$ python -q
>>> import numpy as np
>>> np.set_printoptions(suppress=True, linewidth=120)
>>> A = np.array([[2.13, 2.08], [2.1, 2.1], [-1.4, -0.8]])
>>> q = A.astype(float).copy()
>>> for j in range(2):
...     q[:, j] -= q[:, :j] @ (q[:, :j].T @ q[:, j])
...     q[:, j] /= np.linalg.norm(q[:, j])
... 
>>> np.round(q.T @ q, 2) + 0
array([[1., 0.],
       [0., 1.]])
>>> np.round(q.T @ A, 2) + 0
array([[3.3 , 3.02],
       [0.  , 0.53]])
>>> q.round(2)
array([[ 0.64,  0.25],
       [ 0.64,  0.34],
       [-0.42,  0.9 ]])
>>> r0, g = q[0], q[2]
>>> round(r0 @ g, 2)
np.float64(-0.04)
>>> pr = (r0 @ g) / (r0 @ r0) * r0
>>> np.round(np.linalg.norm(r0 + g) ** 2 + np.linalg.norm(r0 - g) ** 2, 2)
np.float64(2.95)
>>> np.round(np.outer(r0, g), 2)
array([[-0.27,  0.58],
       [-0.11,  0.23]])
>>> (g - pr) @ r0
np.float64(0.0)
>>> np.linalg.matrix_rank(np.outer(r0, g))
np.int64(1)
>>> A.reshape(-1, 2)
array([[ 2.13,  2.08],
       [ 2.1 ,  2.1 ],
       [-1.4 , -0.8 ]])
>>> A.reshape(2, -1)
array([[ 2.13,  2.08,  2.1 ],
       [ 2.1 , -1.4 , -0.8 ]])
>>> blk = A.reshape(3, 2, -1)
>>> blk[:, 0]
array([[ 2.13],
       [ 2.1 ],
       [-1.4 ]])
>>> blk.shape
(3, 2, 1)
>>> blk.transpose(1, 0, 2)
array([[[ 2.13],
        [ 2.1 ],
        [-1.4 ]],

       [[ 2.08],
        [ 2.1 ],
        [-0.8 ]]])
>>> E = np.load("dump.npy")
>>> E
array([[ 3,  8,  8,  7],
       [ 9,  2,  6,  8],
       [48, 18, 38, 47]])
>>> np.unique(E.round(6), axis=0).shape
(3, 4)
>>> np.allclose(E[:-1].T @ np.linalg.lstsq(E[:-1].T, E[-1])[0], E[-1])
True
>>> round(np.trace(np.linalg.pinv(E) @ E), 2)
np.float64(2.0)
>>> try:
...     np.linalg.inv(E)
... except np.linalg.LinAlgError as e:
...     print(repr(e))
... 
LinAlgError('Last 2 dimensions of the array must be square')
>>> left, sig, vt = np.linalg.svd(E)
>>> V = vt[:(sig > 1e-8).sum()]
>>> rng = np.random.default_rng(358344)
>>> vec = E[1] + 4 * E[0] + rng.integers(2) * np.eye(4)[2]
>>> vec
array([21., 34., 38., 36.])
>>> np.linalg.matrix_rank(np.vstack([E, vec]))
np.int64(2)
>>> np.allclose(V.T @ V @ vec, vec)
True
>>> print(np.round(V.T @ V, 2))
[[ 0.69 -0.29  0.1   0.35]
 [-0.29  0.62  0.36  0.15]
 [ 0.1   0.36  0.35  0.29]
 [ 0.35  0.15  0.29  0.35]]
>>> print(np.round(np.diag(V.T @ V), 2))
[0.69 0.62 0.35 0.35]
>>> left, sig, vt = np.linalg.svd(E)
>>> sig.round(2) + 0
array([81.24,  7.24,  0.  ])
>>> other = left[:, :2] @ np.diag(sig[:2]) @ vt[:2]
>>> other.round(2)
array([[ 3.,  8.,  8.,  7.],
       [ 9.,  2.,  6.,  8.],
       [48., 18., 38., 47.]])
>>> np.linalg.matrix_rank(E, rtol=0.05)
np.int64(2)
>>> round(np.abs(E - other).max(), 2)
np.float64(0.0)
>>> np.linalg.matrix_rank(other)
np.int64(2)
>>> np.round(np.linalg.norm(E - other, 2), 2), np.round(sig[2], 2)
(np.float64(0.0), np.float64(0.0))
>>> vec = np.array([4, 5, 1, 0])
>>> h1 = np.maximum(other @ vec, 0)
>>> np.flatnonzero(h1 > 1e-9)
array([0, 1, 2])
>>> np.round(other * (h1 > 1e-9)[:, None], 2)
array([[ 3.,  8.,  8.,  7.],
       [ 9.,  2.,  6.,  8.],
       [48., 18., 38., 47.]])
>>> np.round(np.maximum(other @ vec, 0) - np.maximum(-other @ vec, 0), 2)
array([ 60.,  52., 320.])
>>> h1.round(2)
array([ 60.,  52., 320.])
>>> left, sig, vt = np.linalg.svd(A)
>>> np.argmax(sig[:-1] / (sig[1:] + 1e-6)) + 1
np.int64(1)
>>> other = left[:, :1] @ np.diag(sig[:1]) @ vt[:1]
>>> np.round(np.abs(A - other).max(), 2)
np.float64(0.27)
>>> round(float(np.linalg.norm(A - other, 2)), 2), round(float(sig[1]), 2)
(0.39, 0.39)
>>> data = np.load("test18.npy")
>>> data
array([[0., 1., 1.],
       [1., 0., 1.],
       [1., 1., 0.]])
>>> hat = np.triu(np.array([[5, 8, 9], [4, 9, -4], [6, -5, 5]]), 1) + np.eye(3)
>>> other = hat @ data @ np.linalg.inv(hat)
>>> np.linalg.matrix_rank(other)
np.int64(3)
>>> other
array([[  17., -126., -648.],
       [  -3.,   20.,  108.],
       [   1.,   -7.,  -37.]])
>>> hat @ data - data @ hat
array([[ 17.,   9.,  12.],
       [ -4., -12.,  -9.],
       [  0.,  -8.,  -5.]])
>>> print(np.linalg.cond(other) > 100)
True
>>> np.argsort(-np.linalg.norm(other, axis=0).round(6), kind="stable")[:3]
array([2, 1, 0])
>>> print([round(float(x), 2) for x in np.linalg.svd(other, compute_uv=False)[:3]])
[670.49, 1.0, 0.0]
>>> left, sig, vt = np.linalg.svd(data, full_matrices=False)
>>> np.round(sig / sig[0], 2)
array([1. , 0.5, 0.5])
>>> (sig > 1e-8).sum()
np.int64(3)
>>> print(np.round(np.abs(vt[0]), 2))
[0.58 0.58 0.58]
>>> np.round(vt @ vt.T, 2) + 0
array([[1., 0., 0.],
       [0., 1., 0.],
       [0., 0., 1.]])
>>> print(round(float(np.sqrt((sig ** 2).sum())), 2), round(float(np.linalg.norm(data)), 2))
2.45 2.45
>>> np.round(np.cumsum(sig ** 2) / np.sum(sig ** 2), 2)
array([0.67, 0.83, 1.  ])
>>> np.round(left.T @ data @ vt.T, 2) + 0
array([[2., 0., 0.],
       [0., 1., 0.],
       [0., 0., 1.]])
>>> np.allclose(left * sig @ vt, data)
True
>>> gram = data.T @ data
>>> np.round(np.linalg.svd(data, compute_uv=False) ** 2, 2)
array([4., 1., 1.])
>>> np.round(np.linalg.eigvalsh(gram)[::-1], 2)
array([4., 1., 1.])
>>> np.trace(gram), (data ** 2).sum()
(np.float64(6.0), np.float64(6.0))
>>> K = np.loadtxt("layer11.csv", delimiter=",")
>>> K.round(2)
array([[-0.19, -0.58,  0.67, -0.43],
       [ 0.66, -0.66, -0.2 ,  0.3 ],
       [-0.7 , -0.39, -0.18,  0.56],
       [ 0.19,  0.26,  0.7 ,  0.64]])
>>> vec = np.array([-1, 5, 1, -3])
>>> h1 = np.maximum(K @ vec, 0)
>>> h1
array([0., 0., 0., 0.])
>>> np.round(np.tanh(K @ vec), 2)
array([-0.63, -1.  , -1.  , -0.08])
>>> print(np.maximum(K @ (3 * vec), 0))
[0. 0. 0. 0.]
>>> K * (h1 > 1e-9)[:, None]
array([[-0., -0.,  0., -0.],
       [ 0., -0., -0.,  0.],
       [-0., -0., -0.,  0.],
       [ 0.,  0.,  0.,  0.]])
>>> K.T @ h1
array([0., 0., 0., 0.])
>>> print(np.flatnonzero(h1 > 1e-9))
[]
